$ ipython --no-banner

In [1]: import numpy as np

In [2]: np.set_printoptions(precision=3, suppress=True, linewidth=200, legacy="1.25")

In [3]: mat = np.load("layer4.npy")

In [4]: mat
Out[4]: 
array([[ 2,  1,  0,  1,  1,  1],
       [ 1,  2,  2,  2,  1,  0],
       [ 1,  2,  1,  0,  0,  2],
       [ 0,  2,  2,  2,  1,  0],
       [ 1,  1,  1,  1,  0,  2],
       [ 1,  2,  1,  1,  1,  1],
       [-1, -5, -6, -5, -2,  1]])

In [5]: left, sig, vt = np.linalg.svd(mat)

In [6]: sig
Out[6]: array([11.536,  4.015,  1.811,  1.025,  0.691,  0.056])

In [7]: Y = left[:, :5] @ np.diag(sig[:5]) @ vt[:5]

In [8]: np.linalg.matrix_rank(mat, rtol=0.05)
Out[8]: 5

In [9]: round(np.linalg.norm(mat - Y, 2), 3), round(sig[5], 3)
Out[9]: (0.056, 0.056)

In [10]: Y = mat / np.sqrt((mat ** 2).mean(axis=1, keepdims=True))

In [11]: Y[3]
Out[11]: array([0.   , 1.359, 1.359, 1.359, 0.679, 0.   ])

In [12]: np.linalg.matrix_rank(mat - mat.mean(axis=1, keepdims=True))
Out[12]: 5

In [13]: print(np.linalg.matrix_rank(Y) == np.linalg.matrix_rank(mat))
True

In [14]: print(np.linalg.norm(Y, axis=1))
[2.449 2.449 2.449 2.449 2.449 2.449 2.449]

In [15]: round(np.log10(np.linalg.cond(mat)))
Out[15]: 2

In [16]: round(float(np.linalg.norm(mat, 2) / np.linalg.norm(mat)), 3)
Out[16]: 0.93

In [17]: np.linalg.matrix_rank(mat, rtol=0.1)
Out[17]: 3

In [18]: Q, r_ = np.linalg.qr(mat)

In [19]: np.round(Q.T @ Q, 3) + 0
Out[19]: 
array([[1., 0., 0., 0., 0., 0.],
       [0., 1., 0., 0., 0., 0.],
       [0., 0., 1., 0., 0., 0.],
       [0., 0., 0., 1., 0., 0.],
       [0., 0., 0., 0., 1., 0.],
       [0., 0., 0., 0., 0., 1.]])

In [20]: round(np.trace(Q @ Q.T), 3)
Out[20]: 6.0

In [21]: print(abs(r_[0, 0]), round(float(np.linalg.norm(mat[:, 0])), 3))
3.0 3.0

In [22]: np.allclose(r_.T @ r_, mat.T @ mat)
Out[22]: True

In [23]: np.round(Q @ r_, 3) + 0
Out[23]: 
array([[ 2.,  1.,  0.,  1.,  1.,  1.],
       [ 1.,  2.,  2.,  2.,  1.,  0.],
       [ 1.,  2.,  1.,  0.,  0.,  2.],
       [ 0.,  2.,  2.,  2.,  1.,  0.],
       [ 1.,  1.,  1.,  1.,  0.,  2.],
       [ 1.,  2.,  1.,  1.,  1.,  1.],
       [-1., -5., -6., -5., -2.,  1.]])

In [24]: vec = np.array([0, 2, 0, 1, 3, 3])

In [25]: target = mat @ vec

In [26]: b, lr = np.zeros(6), 1 / np.linalg.norm(mat, 2) ** 2

In [27]: for i in range(15):
    ...:     b -= lr * mat.T @ (mat @ b - target)
    ...:     if i % 5 == 0: print(i, round(np.linalg.norm(mat @ b - target), 3))
    ...: 
0 9.66
5 5.389
10 3.346

In [28]: round(np.linalg.cond(mat), 3)
Out[28]: 206.513

In [29]: b
Out[29]: array([1.474, 1.834, 0.764, 0.881, 0.704, 1.865])

In [30]: W0 = np.loadtxt("x.csv", delimiter=",")

In [31]: print(W0)
[[5. 1. 0. 0. 0. 0. 0. 0.]
 [0. 5. 1. 0. 0. 0. 0. 0.]
 [0. 0. 5. 1. 0. 0. 0. 0.]
 [0. 0. 0. 5. 1. 0. 0. 0.]
 [0. 0. 0. 0. 5. 1. 0. 0.]
 [0. 0. 0. 0. 0. 5. 1. 0.]
 [0. 0. 0. 0. 0. 0. 5. 1.]
 [0. 0. 0. 0. 0. 0. 0. 5.]]

In [32]: u = np.array([-4, 5, 7])

In [33]: np.array([np.convolve(row, u, "same") for row in W0])
Out[33]: 
array([[ 21.,  40.,   7.,   0.,   0.,   0.,   0.,   0.],
       [-20.,  21.,  40.,   7.,   0.,   0.,   0.,   0.],
       [  0., -20.,  21.,  40.,   7.,   0.,   0.,   0.],
       [  0.,   0., -20.,  21.,  40.,   7.,   0.,   0.],
       [  0.,   0.,   0., -20.,  21.,  40.,   7.,   0.],
       [  0.,   0.,   0.,   0., -20.,  21.,  40.,   7.],
       [  0.,   0.,   0.,   0.,   0., -20.,  21.,  40.],
       [  0.,   0.,   0.,   0.,   0.,   0., -20.,  25.]])

In [34]: np.convolve(W0[1], u)
Out[34]: array([  0., -20.,  21.,  40.,   7.,   0.,   0.,   0.,   0.,   0.])

In [35]: print(np.prod(np.diag(W0)), round(np.linalg.det(W0), 3))
390625.0 390625.0

In [36]: print(np.linalg.matrix_rank(W0 - W0[0, 0] * np.eye(8)))
7

In [37]: print(np.sort(np.linalg.eigvals(W0)))
[5. 5. 5. 5. 5. 5. 5. 5.]

In [38]: print([int(np.linalg.matrix_rank(np.linalg.matrix_power(W0, p))) for p in range(1, 9)])
[8, 8, 8, 8, 8, 8, 8, 8]

In [39]: rng = np.random.default_rng(60)

In [40]: idx = rng.permutation(8)

In [41]: print(idx)
[5 6 4 0 7 3 2 1]

In [42]: Y = W0[idx][:, idx]

In [43]: print(np.diag(Y))
[5. 5. 5. 5. 5. 5. 5. 5.]

In [44]: print(Y)
[[5. 1. 0. 0. 0. 0. 0. 0.]
 [0. 5. 0. 0. 1. 0. 0. 0.]
 [1. 0. 5. 0. 0. 0. 0. 0.]
 [0. 0. 0. 5. 0. 0. 0. 1.]
 [0. 0. 0. 0. 5. 0. 0. 0.]
 [0. 0. 1. 0. 0. 5. 0. 0.]
 [0. 0. 0. 0. 0. 1. 5. 0.]
 [0. 0. 0. 0. 0. 0. 1. 5.]]

In [45]: np.trace(Y)
Out[45]: 40.0

In [46]: F = np.array([[2, 0, 0, 0], [0, 1, 0, 0], [0, 0, 2, 0], [0, 0, 0, 2]])

In [47]: # 4 groups of indices that never mix

In [48]: evals, evecs = np.linalg.eigh(F)

In [49]: print(evecs.T @ F @ evecs)
[[1. 0. 0. 0.]
 [0. 2. 0. 0.]
 [0. 0. 2. 0.]
 [0. 0. 0. 2.]]

In [50]: (evals > 1e-8).sum(), (evals < -1e-8).sum()
Out[50]: (4, 0)

In [51]: evals
Out[51]: array([1., 2., 2., 2.])

In [52]: np.linalg.eigvalsh(F @ F)
Out[52]: array([1., 4., 4., 4.])

In [53]: print(np.unique(evals.round(6) + 0, return_counts=True)[1])
[1 3]

In [54]: evecs.T @ evecs
Out[54]: 
array([[1., 0., 0., 0.],
       [0., 1., 0., 0.],
       [0., 0., 1., 0.],
       [0., 0., 0., 1.]])

In [55]: evals.sum(), np.trace(F)
Out[55]: (7.0, 7)

In [56]: X = np.loadtxt("m.csv", delimiter=",")

In [57]: X
Out[57]: 
array([[0., 0., 0., 0., 1., 0., 0., 0., 0., 0., 0., 0.],
       [0., 0., 0., 0., 0., 0., 0., 0., 0., 0., 0., 1.],
       [0., 0., 0., 0., 0., 0., 0., 0., 0., 0., 1., 0.],
       [0., 1., 0., 0., 0., 0., 0., 0., 0., 0., 0., 0.],
       [0., 0., 0., 0., 0., 0., 0., 1., 0., 0., 0., 0.],
       [0., 0., 0., 0., 0., 0., 0., 0., 1., 0., 0., 0.],
       [0., 0., 0., 0., 0., 0., 0., 0., 0., 1., 0., 0.],
       [0., 0., 0., 0., 0., 0., 1., 0., 0., 0., 0., 0.],
       [0., 0., 0., 1., 0., 0., 0., 0., 0., 0., 0., 0.],
       [0., 0., 1., 0., 0., 0., 0., 0., 0., 0., 0., 0.],
       [0., 0., 0., 0., 0., 1., 0., 0., 0., 0., 0., 0.],
       [1., 0., 0., 0., 0., 0., 0., 0., 0., 0., 0., 0.]])

In [58]: # keeps lengths

In [59]: round(float(np.linalg.norm(F, 2)), 3)
Out[59]: 2.0

In [60]: np.linalg.norm(F, axis=2)
AxisError: axis 2 is out of bounds for array of dimension 2


In [61]: np.linalg.norm(F, axis=0)
Out[61]: array([2., 1., 2., 2.])

In [62]: round(np.linalg.norm(F, "nuc"), 3)
Out[62]: 7.0

In [63]: F[0] @ F[1]
Out[63]: 0

In [64]: print(np.linalg.norm(F, axis=1).argmax())
0

In [65]: np.round(np.linalg.norm(F, 1), 3), np.round(np.linalg.norm(F, np.inf), 3)
Out[65]: (2.0, 2.0)

In [66]: vec = np.array([0, 0, 2, 0, 2, 1, 0, 0, 1, 1, 0, 1])

In [67]: print([p for p in range(1, 25) if np.allclose(np.linalg.matrix_power(X, p), np.eye(12))])
[12, 24]

In [68]: X.T @ (X @ vec)
Out[68]: array([0., 0., 2., 0., 2., 1., 0., 0., 1., 1., 0., 1.])

In [69]: np.linalg.inv(X)
Out[69]: 
array([[0., 0., 0., 0., 0., 0., 0., 0., 0., 0., 0., 1.],
       [0., 0., 0., 1., 0., 0., 0., 0., 0., 0., 0., 0.],
       [0., 0., 0., 0., 0., 0., 0., 0., 0., 1., 0., 0.],
       [0., 0., 0., 0., 0., 0., 0., 0., 1., 0., 0., 0.],
       [1., 0., 0., 0., 0., 0., 0., 0., 0., 0., 0., 0.],
       [0., 0., 0., 0., 0., 0., 0., 0., 0., 0., 1., 0.],
       [0., 0., 0., 0., 0., 0., 0., 1., 0., 0., 0., 0.],
       [0., 0., 0., 0., 1., 0., 0., 0., 0., 0., 0., 0.],
       [0., 0., 0., 0., 0., 1., 0., 0., 0., 0., 0., 0.],
       [0., 0., 0., 0., 0., 0., 1., 0., 0., 0., 0., 0.],
       [0., 0., 1., 0., 0., 0., 0., 0., 0., 0., 0., 0.],
       [0., 1., 0., 0., 0., 0., 0., 0., 0., 0., 0., 0.]])

In [70]: 12 - np.linalg.matrix_rank(X - np.eye(12), tol=1e-8)
Out[70]: 1
